% python3 -q
>>> import numpy as np
>>> from numpy import linalg as LA
>>> np.set_printoptions(precision=2, suppress=True, linewidth=100, sign=" ")
>>> def rd(a):
...     return np.round(a, 2) + 0
... 
>>> O, _ = LA.qr(np.array([[0.1, 1.3], [1.4, 0.1], [-0.1, -0.4]]))
>>> data = O @ O.T
>>> rd(data)
array([[ 0.92, -0.01, -0.28],
       [-0.01,  1.  , -0.05],
       [-0.28, -0.05,  0.09]])
>>> # symmetric
>>> w, V = LA.eigh(data)
>>> rd(V.T @ V)
array([[ 1.,  0.,  0.],
       [ 0.,  1.,  0.],
       [ 0.,  0.,  1.]])
>>> rd(V @ np.diag(w) @ V.T)
array([[ 0.92, -0.01, -0.28],
       [-0.01,  1.  , -0.05],
       [-0.28, -0.05,  0.09]])
>>> rd(LA.svd(data, compute_uv=False))
array([ 1.,  1.,  0.])
>>> np.unique(w.round(6) + 0, return_counts=True)[1]
array([ 1,  2])
>>> out = np.array([[-1, 3, 3], [-1, 3, 2]])
>>> cent = np.kron(out, data)
>>> LA.matrix_rank(cent)
np.int64(4)
>>> rd(cent)
array([[-0.92,  0.01,  0.28,  2.75, -0.04, -0.83,  2.75, -0.04, -0.83],
       [ 0.01, -1.  ,  0.05, -0.04,  2.99, -0.14, -0.04,  2.99, -0.14],
       [ 0.28,  0.05, -0.09, -0.83, -0.14,  0.26, -0.83, -0.14,  0.26],
       [-0.92,  0.01,  0.28,  2.75, -0.04, -0.83,  1.83, -0.03, -0.56],
       [ 0.01, -1.  ,  0.05, -0.04,  2.99, -0.14, -0.03,  2.  , -0.09],
       [ 0.28,  0.05, -0.09, -0.83, -0.14,  0.26, -0.56, -0.09,  0.17]])
>>> Uu, s, vt = LA.svd(cent)
>>> V = vt[:(s > 1e-8).sum()]
>>> rng = np.random.default_rng(88008)
>>> vec = cent[5] + 5 * cent[4] + rng.integers(2) * np.eye(9)[3]
>>> rd(vec)
array([ 0.35, -4.94,  0.14, -1.04, 14.83, -0.42, -0.69,  9.89, -0.28])
>>> np.allclose(V.T @ V @ vec, vec)
True
>>> rd(V.T @ V)
array([[ 0.09,  0.  , -0.03, -0.27,  0.  ,  0.08,  0.  ,  0.  ,  0.  ],
       [ 0.  ,  0.1 ,  0.  ,  0.  , -0.3 ,  0.01,  0.  ,  0.  ,  0.  ],
       [-0.03,  0.  ,  0.01,  0.08,  0.01, -0.03,  0.  ,  0.  ,  0.  ],
       [-0.27,  0.  ,  0.08,  0.82, -0.01, -0.25,  0.  ,  0.  ,  0.  ],
       [ 0.  , -0.3 ,  0.01, -0.01,  0.9 , -0.04,  0.  ,  0.  ,  0.  ],
       [ 0.08,  0.01, -0.03, -0.25, -0.04,  0.08,  0.  ,  0.  ,  0.  ],
       [ 0.  ,  0.  ,  0.  ,  0.  ,  0.  ,  0.  ,  0.92, -0.01, -0.28],
       [ 0.  ,  0.  ,  0.  ,  0.  ,  0.  ,  0.  , -0.01,  1.  , -0.05],
       [ 0.  ,  0.  ,  0.  ,  0.  ,  0.  ,  0.  , -0.28, -0.05,  0.09]])
>>> rd(np.diag(V.T @ V))
array([ 0.09,  0.1 ,  0.01,  0.82,  0.9 ,  0.08,  0.92,  1.  ,  0.09])
>>> proj = np.triu(np.array([[1, 2, 0], [0, 2, 0], [1, 0, 1]]), 1) + np.eye(3)
>>> out = proj @ data @ LA.inv(proj)
>>> rd(out)
array([[ 0.89,  0.21, -0.37],
       [-0.01,  1.03, -0.05],
       [-0.28,  0.51,  0.09]])
>>> rd(np.trace(out)), rd(np.trace(data))
(np.float64(2.0), np.float64(2.0))
>>> rd(np.poly(out))
array([ 1., -2.,  1.,  0.])
>>> W0 = np.array([[6, 2, 3, 3], [2, 6, 1, 1], [3, 1, 4, 3], [3, 1, 3, 6]])
>>> # symmetric, so the eigenvalues are real
>>> L = LA.cholesky(W0)
>>> rd(L @ L.T)
array([[ 6.,  2.,  3.,  3.],
       [ 2.,  6.,  1.,  1.],
       [ 3.,  1.,  4.,  3.],
       [ 3.,  1.,  3.,  6.]])
>>> LA.eigvalsh(W0).min() > 0
np.True_
>>> rd(np.prod(np.diag(L)) ** 2), rd(LA.det(W0))
(np.float64(288.0), np.float64(288.0))
>>> X = np.load("test4.npy")
>>> X
array([[ 0. ,  0.7, -1.1,  1.5,  0.4,  0.2],
       [ 0. , -0.8, -1. ,  0. ,  0.6, -0.1],
       [ 0. ,  0.1,  0.3, -0.1,  0.6,  0.6]])
>>> np.abs(X).max()
np.float64(1.5)
>>> np.count_nonzero(X)
np.int64(14)
>>> LA.matrix_rank(X)
np.int64(3)
>>> rd(LA.norm(X))
np.float64(2.64)
>>> rd(X - X[0])
array([[ 0. ,  0. ,  0. ,  0. ,  0. ,  0. ],
       [ 0. , -1.5,  0.1, -1.5,  0.2, -0.3],
       [ 0. , -0.6,  1.4, -1.6,  0.2,  0.4]])
>>> X.shape
(3, 6)
>>> rd(X.mean(axis=0))
array([ 0.  ,  0.  , -0.6 ,  0.47,  0.53,  0.23])
>>> out = X / np.sqrt((X ** 2).mean(axis=1, keepdims=True))
>>> LA.matrix_rank(X - X.mean(axis=1, keepdims=True))
np.int64(3)
>>> LA.matrix_rank(out) == LA.matrix_rank(X)
np.True_
>>> W1 = np.array([[4, 4, 7], [3, 9, 6], [0, 4, 5], [1, 7, 8], [0, 8, 3], [1, 0, 6]])
>>> c = np.array([2, 3, 0])
>>> H = np.maximum(X @ W1 + c, 0)
>>> rd(H)
array([[  5.8,  18.6,  13.1],
       [  0. ,   0. ,   0. ],
       [  2.8,   9.2,   6.7]])
>>> cent = np.array([[-6, -9, -5], [1, 6, -6], [-8, -6, -9]])
>>> rd(H @ cent)
array([[-121. ,  -19.2, -258.5],
       [   0. ,    0. ,    0. ],
       [ -61.2,  -10.2, -129.5]])
>>> (H @ cent).round(6).argmax(axis=1)
array([ 1,  0,  1])
>>> G = X.T @ X
>>> rd(G)
array([[ 0.  ,  0.  ,  0.  ,  0.  ,  0.  ,  0.  ],
       [ 0.  ,  1.14,  0.06,  1.04, -0.14,  0.28],
       [ 0.  ,  0.06,  2.3 , -1.68, -0.86,  0.06],
       [ 0.  ,  1.04, -1.68,  2.26,  0.54,  0.24],
       [ 0.  , -0.14, -0.86,  0.54,  0.88,  0.38],
       [ 0.  ,  0.28,  0.06,  0.24,  0.38,  0.41]])
>>> LA.matrix_rank(G)
np.int64(3)
>>> rd(LA.svd(X, compute_uv=False) ** 2)
array([ 4.39,  1.77,  0.82])
>>> rd(np.trace(G)), rd((X ** 2).sum())
(np.float64(6.99), np.float64(6.99))
>>> feats = np.array([[2, 2, 1, 2, 0, 1],
...     [1, 0, 2, 0, 1, 2],
...     [2, 1, 0, 1, 1, 0],
...     [2, 0, 1, 2, 2, 1],
...     [0, 2, 0, 2, 2, 2],
...     [2, 0, 1, 0, 2, 1],
...     [2, 1, 1, 1, 0, 0],
...     [1, 1, 1, 1, 2, 1]])
>>> proj = feats @ LA.solve(feats.T @ feats, feats.T)
>>> LA.matrix_rank(np.eye(8) - proj)
np.int64(2)
>>> np.trace(proj)
np.float64(6.0)
>>> np.allclose(proj @ proj, proj)
True
>>> rd(proj @ feats[:, 5])
array([ 1.,  2.,  0.,  1.,  2.,  1.,  0.,  1.])
>>> vec = np.array([2, 2, 3, 3, 1, 2])
>>> target = feats @ vec
>>> c, lr = np.zeros(6), 1 / LA.norm(feats, 2) ** 2
>>> for i in range(30):
...     c -= lr * feats.T @ (feats @ c - target)
...     if i % 10 == 0: print(i, round(LA.norm(feats @ c - target), 2))
... 
0 4.01
10 1.98
20 1.17
>>> rd(LA.cond(feats))
np.float64(13.4)
